% ipython --no-banner

In [1]: import numpy as np

In [2]: from numpy import linalg as LA

In [3]: np.set_printoptions(precision=2, suppress=True, linewidth=200, legacy="1.25")

In [4]: def tidy(a):
   ...:     return np.round(a, 2) + 0
   ...: 

In [5]: feats = np.load("case1.npy")

In [6]: feats
Out[6]: 
array([[ 1,  2,  7,  0],
       [ 6,  0,  0, 11],
       [ 4,  0,  1,  5],
       [ 3,  0,  3,  2],
       [ 4,  0,  1,  5],
       [ 2,  1,  5,  0],
       [ 2,  1,  5,  0],
       [ 4,  0,  1,  5],
       [ 4,  0,  1,  5],
       [ 6,  0,  0, 11]])

In [7]: # rows 2 and 4 are equal

In [8]: feats.reshape(-1, 2)
Out[8]: 
array([[ 1,  2],
       [ 7,  0],
       [ 6,  0],
       [ 0, 11],
       [ 4,  0],
       [ 1,  5],
       [ 3,  0],
       [ 3,  2],
       [ 4,  0],
       [ 1,  5],
       [ 2,  1],
       [ 5,  0],
       [ 2,  1],
       [ 5,  0],
       [ 4,  0],
       [ 1,  5],
       [ 4,  0],
       [ 1,  5],
       [ 6,  0],
       [ 0, 11]])

In [9]: t3 = feats.reshape(10, 2, -1)

In [10]: t3.shape
Out[10]: (10, 2, 2)

In [11]: t3[:, 0]
Out[11]: 
array([[1, 2],
       [6, 0],
       [4, 0],
       [3, 0],
       [4, 0],
       [2, 1],
       [2, 1],
       [4, 0],
       [4, 0],
       [6, 0]])

In [12]: rng = np.random.default_rng(691127)

In [13]: th = np.sort(rng.uniform(-2, 2, 24))

In [14]: W0 = np.c_[th, th ** 2, th ** 3] @ np.array([[5, 8, 5], [0, 6, 7], [6, 7, 1]])

In [15]: tidy(W0)
Out[15]: 
array([[-54.02, -44.49,   9.42],
       [-38.43, -31.04,   6.9 ],
       [-28.72, -22.92,   5.07],
       [-12.88, -10.4 ,   1.48],
       [ -6.5 ,  -5.73,  -0.18],
       [ -6.43,  -5.68,  -0.2 ],
       [ -5.19,  -4.8 ,  -0.5 ],
       [ -1.19,  -1.57,  -0.78],
       [  1.05,   1.9 ,   1.29],
       [  1.59,   2.99,   2.06],
       [  2.22,   4.28,   2.96],
       [  2.52,   4.89,   3.37],
       [  4.34,   8.56,   5.79],
       [  6.25,  12.27,   8.07],
       [ 11.36,  21.65,  13.35],
       [ 12.98,  24.49,  14.84],
       [ 14.38,  26.93,  16.09],
       [ 15.84,  29.44,  17.36],
       [ 19.68,  35.91,  20.52],
       [ 27.53,  48.78,  26.47],
       [ 41.12,  70.22,  35.68],
       [ 41.7 ,  71.12,  36.05],
       [ 41.97,  71.54,  36.23],
       [ 54.94,  91.37,  44.2 ]])

In [16]: cov = np.cov(W0, rowvar=False)

In [17]: np.argsort(-W0.std(axis=0).round(6), kind="stable")
Out[17]: array([1, 0, 2])

In [18]: tidy(cov)
Out[18]: 
array([[ 643.05,  849.57,  269.78],
       [ 849.57, 1177.13,  420.16],
       [ 269.78,  420.16,  187.8 ]])

In [19]: np.argsort(-LA.norm(W0, axis=0).round(6), kind="stable")[:3]
Out[19]: array([1, 0, 2])

In [20]: [round(float(x), 2) for x in LA.svd(W0, compute_uv=False)[:3]]
Out[20]: [233.5, 55.65, 1.54]

In [21]: Xc = W0 - W0.mean(axis=1)
---------------------------------------------------------------------------
ValueError                                Traceback (most recent call last)
Cell In[21], line 1
----> 1 Xc = W0 - W0.mean(axis=1)

ValueError: operands could not be broadcast together with shapes (24,3) (24,) 

In [22]: Xc = W0 - W0.mean(axis=0)

In [23]: Uu, s, VT = LA.svd(Xc, full_matrices=False)

In [24]: np.abs(VT[0]).argmax()
Out[24]: 1

In [25]: tidy((s ** 2).sum() ** 2 / (s ** 4).sum())
Out[25]: 1.07

In [26]: other = np.array([[-3, 2, 3, 3, 3, -1]])

In [27]: m1 = other.T @ other

In [28]: m1
Out[28]: 
array([[ 9, -6, -9, -9, -9,  3],
       [-6,  4,  6,  6,  6, -2],
       [-9,  6,  9,  9,  9, -3],
       [-9,  6,  9,  9,  9, -3],
       [-9,  6,  9,  9,  9, -3],
       [ 3, -2, -3, -3, -3,  1]])

In [29]: # symmetric

In [30]: lab = rng.permutation(6)

In [31]: lab
Out[31]: array([4, 3, 5, 2, 1, 0])

In [32]: other = m1[lab][:, lab]

In [33]: np.trace(other)
Out[33]: 41

In [34]: vec = np.array([3, 1, -2, -2, 2, 0])

In [35]: (m1 @ vec).argmax()
Out[35]: 0

In [36]: m1 * vec
Out[36]: 
array([[ 27,  -6,  18,  18, -18,   0],
       [-18,   4, -12, -12,  12,   0],
       [-27,   6, -18, -18,  18,   0],
       [-27,   6, -18, -18,  18,   0],
       [-27,   6, -18, -18,  18,   0],
       [  9,  -2,   6,   6,  -6,   0]])

In [37]: np.einsum("ij,j->i", m1, vec)
Out[37]: array([ 39, -26, -39, -39, -39,  13])

In [38]: np.sign((m1 @ vec).round(6))
Out[38]: array([ 1, -1, -1, -1, -1,  1])

In [39]: M = np.loadtxt("a.csv", delimiter=",")

In [40]: M
Out[40]: 
array([[-1., -4., -4., -2.,  2., -4.],
       [ 5., -5., -2., -1.,  0.,  5.],
       [ 5.,  5.,  0.,  5., -1., -3.],
       [-2.,  0.,  4.,  5.,  4.,  4.],
       [-1., -5.,  0., -1., -4.,  5.],
       [ 2., -1.,  1.,  1., -5., -2.]])

In [41]: f = np.array([1, -1, 2, -1, -1, 1])

In [42]: other = M + np.outer(f, np.eye(6)[3])

In [43]: tidy(LA.det(other) / LA.det(M)), tidy(1 + LA.solve(M, f)[3])
Out[43]: (1.23, 1.23)

In [44]: LA.matrix_rank(LA.inv(other) - LA.inv(M), tol=1e-8)
Out[44]: 1

In [45]: tidy(LA.norm(M[5], 1)), tidy(LA.norm(M[5], np.inf))
Out[45]: (12.0, 5.0)

In [46]: tidy(LA.norm(M, axis=1))
Out[46]: array([7.55, 8.94, 9.22, 8.77, 8.25, 6.  ])

In [47]: tidy(LA.norm(M, 1)), tidy(LA.norm(M, np.inf))
Out[47]: (23.0, 19.0)

In [48]: tidy(LA.norm(M[5] - M[1]))
Out[48]: 10.58

In [49]: LA.norm(M, axis=1).argmax()
Out[49]: 2

In [50]: tidy(LA.norm(M, axis=0))
Out[50]: array([7.75, 9.59, 6.08, 7.55, 7.87, 9.75])

In [51]: (M + M.T) / 2
Out[51]: 
array([[-1. ,  0.5,  0.5, -2. ,  0.5, -1. ],
       [ 0.5, -5. ,  1.5, -0.5, -2.5,  2. ],
       [ 0.5,  1.5,  0. ,  4.5, -0.5, -1. ],
       [-2. , -0.5,  4.5,  5. ,  1.5,  2.5],
       [ 0.5, -2.5, -0.5,  1.5, -4. ,  0. ],
       [-1. ,  2. , -1. ,  2.5,  0. , -2. ]])

In [52]: np.allclose(M, M.T)
Out[52]: False

In [53]: LA.determinant(M)
---------------------------------------------------------------------------
AttributeError                            Traceback (most recent call last)
Cell In[53], line 1
----> 1 LA.determinant(M)

AttributeError: module 'numpy.linalg' has no attribute 'determinant'

In [54]: mat = np.array([[-2.3, 0.4, -0.4],
    ...:     [-2.3, 0.5, 0.4],
    ...:     [0.7, 2.5, 0.3],
    ...:     [0.9, 0.1, -0.3],
    ...:     [0.2, 1.9, 1.2],
    ...:     [-0.5, 0.8, -0.1]])

In [55]: mat
Out[55]: 
array([[-2.3,  0.4, -0.4],
       [-2.3,  0.5,  0.4],
       [ 0.7,  2.5,  0.3],
       [ 0.9,  0.1, -0.3],
       [ 0.2,  1.9,  1.2],
       [-0.5,  0.8, -0.1]])

In [56]: other = np.c_[mat[:, :1] @ np.array([[-5]]), np.array([4, 7, 5, 5, -1, 4])]

In [57]: other
Out[57]: 
array([[11.5,  4. ],
       [11.5,  7. ],
       [-3.5,  5. ],
       [-4.5,  5. ],
       [-1. , -1. ],
       [ 2.5,  4. ]])

In [58]: tidy(LA.norm(LA.qr(mat)[0].T @ other, axis=0) ** 2 / ((other ** 2).sum(axis=0) + 1e-12))
Out[58]: array([1.  , 0.67])

In [59]: tidy(LA.lstsq(mat, other[:, 0])[0])
Out[59]: array([-5.,  0.,  0.])

In [60]: LA.matrix_rank(other)
Out[60]: 2

In [61]: vec = np.array([-3, -2, -2])

In [62]: h = np.maximum(mat @ vec, 0)

In [63]: mat * (h > 1e-9)[:, None]
Out[63]: 
array([[-2.3,  0.4, -0.4],
       [-2.3,  0.5,  0.4],
       [ 0. ,  0. ,  0. ],
       [ 0. ,  0. , -0. ],
       [ 0. ,  0. ,  0. ],
       [-0.5,  0.8, -0.1]])

In [64]: tidy(mat.T @ h)
Out[64]: array([-27.65,   5.39,  -0.73])

In [65]: np.flatnonzero(h > 1e-9)
Out[65]: array([0, 1, 5])

In [66]: def softmax(z):
    ...:     e = np.exp(z - z.max(axis=-1, keepdims=True))
    ...:     return e / e.sum(axis=-1, keepdims=True)
    ...: 

In [67]: tidy(softmax(mat[3]))
Out[67]: array([0.57, 0.26, 0.17])

In [68]: tidy(softmax(mat[3] + 4))
Out[68]: array([0.57, 0.26, 0.17])

In [69]: att = mat @ mat.T / np.sqrt(3)

In [70]: softmax(att).round(6).argmax(axis=1)
Out[70]: array([0, 1, 2, 3, 2, 2])

In [71]: tidy(softmax(att)[3] @ mat)
Out[71]: array([0.17, 1.22, 0.19])

In [72]: f = np.array([0, -5, -1])

In [73]: tidy(np.correlate(mat[1], mat[5], "full"))
Out[73]: array([ 0.23, -1.89,  1.51,  0.07, -0.2 ])

In [74]: np.polyval(f, mat[1])
Out[74]: array([10.5, -3.5, -3. ])

In [75]: tidy(np.cross(mat[1, :3], mat[5, :3]))
Out[75]: array([-0.37, -0.43, -1.59])

In [76]: mat @ mat
---------------------------------------------------------------------------
ValueError                                Traceback (most recent call last)
Cell In[76], line 1
----> 1 mat @ mat

ValueError: matmul: Input operand 1 has a mismatch in its core dimension 0, with gufunc signature (n?,k),(k,m?)->(n?,m?) (size 6 is different from 3)

In [77]: cov = mat.T @ mat

In [78]: tidy(np.trace(cov)), tidy((mat ** 2).sum())
Out[78]: (25.04, 25.04)

In [79]: (mat @ mat.T).shape
Out[79]: (6, 6)

In [80]: tidy(np.diag(cov))
Out[80]: array([12.17, 10.92,  1.95])

In [81]: LA.matrix_rank(cov)
Out[81]: 3

In [82]: tidy(LA.eigvalsh(cov)[::-1])
Out[82]: array([12.25, 11.74,  1.05])

In [83]: A = np.loadtxt("block19.csv", delimiter=",")

In [84]: A
Out[84]: 
array([[ 0.92,  0.79, -0.97,  0.82, -0.98],
       [ 0.85,  0.48, -1.  ,  0.41, -1.  ],
       [ 0.77,  0.7 ,  0.45,  0.77, -0.09],
       [ 0.96,  0.94,  0.97,  0.97,  0.63],
       [-0.48, -0.41, -0.1 , -0.46,  0.16],
       [ 0.99,  0.96, -0.81,  0.98, -0.97],
       [-0.98, -0.91,  1.  , -0.93,  1.  ],
       [ 0.78,  0.8 ,  0.99,  0.87,  0.92],
       [ 0.06, -0.03, -0.69, -0.06, -0.6 ],
       [-0.81, -0.67,  0.83, -0.72,  0.9 ],
       [ 1.  ,  0.99,  0.98,  1.  ,  0.4 ],
       [-0.73, -0.6 ,  0.52, -0.65,  0.71],
       [ 0.08,  0.19,  0.87,  0.25,  0.77],
       [ 1.  ,  1.  , -1.  ,  1.  , -1.  ],
       [ 0.88,  0.73, -0.95,  0.77, -0.97],
       [-0.58, -0.13,  1.  , -0.02,  1.  ],
       [ 0.83,  0.77,  0.4 ,  0.83, -0.22],
       [ 0.66,  0.48, -0.88,  0.51, -0.89],
       [ 0.78,  0.38, -1.  ,  0.31, -1.  ],
       [ 0.18,  0.35,  0.98,  0.46,  0.95],
       [-0.83, -0.77, -0.6 , -0.83, -0.01],
       [-0.36,  0.19,  1.  ,  0.36,  1.  ],
       [ 1.  ,  0.98, -0.92,  0.99, -0.99]])

In [85]: vec = np.array([-1, 1, -1, -1, 2])

In [86]: rhs = A @ vec

In [87]: try:
    ...:     LA.solve(A, rhs)
    ...: except LA.LinAlgError as e:
    ...:     print("failed:", e)
    ...: 
failed: Last 2 dimensions of the array must be square

In [88]: tidy(LA.lstsq(A, rhs)[0])
Out[88]: array([-1.,  1., -1., -1.,  2.])

In [89]: rhs = rhs + 0.05 * rng.normal(size=23)

In [90]: tidy(rhs)
Out[90]: array([-1.91, -1.8 , -1.49, -0.73,  0.94, -2.12,  1.92,  0.  , -0.56,  1.85, -1.35,  1.56,  0.56, -2.  , -1.88,  1.42, -1.63, -1.64, -1.63,  0.51,  1.38,  1.18, -2.03])

In [91]: b, *_ = LA.lstsq(A, rhs)

In [92]: b.round()
Out[92]: array([-1.,  1., -1., -1.,  2.])

In [93]: np.count_nonzero(A)
Out[93]: 115

In [94]: tidy(A.sum(axis=0))
Out[94]: array([ 6.97,  7.21,  1.07,  7.63, -0.28])

In [95]: tidy(LA.svd(A, compute_uv=False))
Out[95]: array([6.8 , 4.66, 0.7 , 0.47, 0.09])

In [96]: np.zeros(23, 5)
---------------------------------------------------------------------------
TypeError                                 Traceback (most recent call last)
Cell In[96], line 1
----> 1 np.zeros(23, 5)

TypeError: Cannot interpret '5' as a data type

In [97]: lab = rng.permutation(5)

In [98]: other = A[:, lab] * rng.choice([-1, 1], 5)

In [99]: other
Out[99]: 
array([[-0.82, -0.97,  0.92,  0.98,  0.79],
       [-0.41, -1.  ,  0.85,  1.  ,  0.48],
       [-0.77,  0.45,  0.77,  0.09,  0.7 ],
       [-0.97,  0.97,  0.96, -0.63,  0.94],
       [ 0.46, -0.1 , -0.48, -0.16, -0.41],
       [-0.98, -0.81,  0.99,  0.97,  0.96],
       [ 0.93,  1.  , -0.98, -1.  , -0.91],
       [-0.87,  0.99,  0.78, -0.92,  0.8 ],
       [ 0.06, -0.69,  0.06,  0.6 , -0.03],
       [ 0.72,  0.83, -0.81, -0.9 , -0.67],
       [-1.  ,  0.98,  1.  , -0.4 ,  0.99],
       [ 0.65,  0.52, -0.73, -0.71, -0.6 ],
       [-0.25,  0.87,  0.08, -0.77,  0.19],
       [-1.  , -1.  ,  1.  ,  1.  ,  1.  ],
       [-0.77, -0.95,  0.88,  0.97,  0.73],
       [ 0.02,  1.  , -0.58, -1.  , -0.13],
       [-0.83,  0.4 ,  0.83,  0.22,  0.77],
       [-0.51, -0.88,  0.66,  0.89,  0.48],
       [-0.31, -1.  ,  0.78,  1.  ,  0.38],
       [-0.46,  0.98,  0.18, -0.95,  0.35],
       [ 0.83, -0.6 , -0.83,  0.01, -0.77],
       [-0.36,  1.  , -0.36, -1.  ,  0.19],
       [-0.99, -0.92,  1.  ,  0.99,  0.98]])

In [100]: Uu, _, VT = LA.svd(A.T @ other)

In [101]: tidy(LA.lstsq(A, other)[0])
Out[101]: 
array([[ 0.,  0.,  1.,  0.,  0.],
       [ 0.,  0.,  0.,  0.,  1.],
       [ 0.,  1.,  0.,  0.,  0.],
       [-1.,  0.,  0.,  0.,  0.],
       [ 0.,  0.,  0., -1.,  0.]])

In [102]: lab
Out[102]: array([3, 2, 0, 4, 1])

In [103]: tidy(Uu @ VT)
Out[103]: 
array([[ 0.,  0.,  1.,  0.,  0.],
       [ 0.,  0.,  0.,  0.,  1.],
       [ 0.,  1.,  0.,  0.,  0.],
       [-1.,  0.,  0.,  0.,  0.],
       [ 0.,  0.,  0., -1.,  0.]])
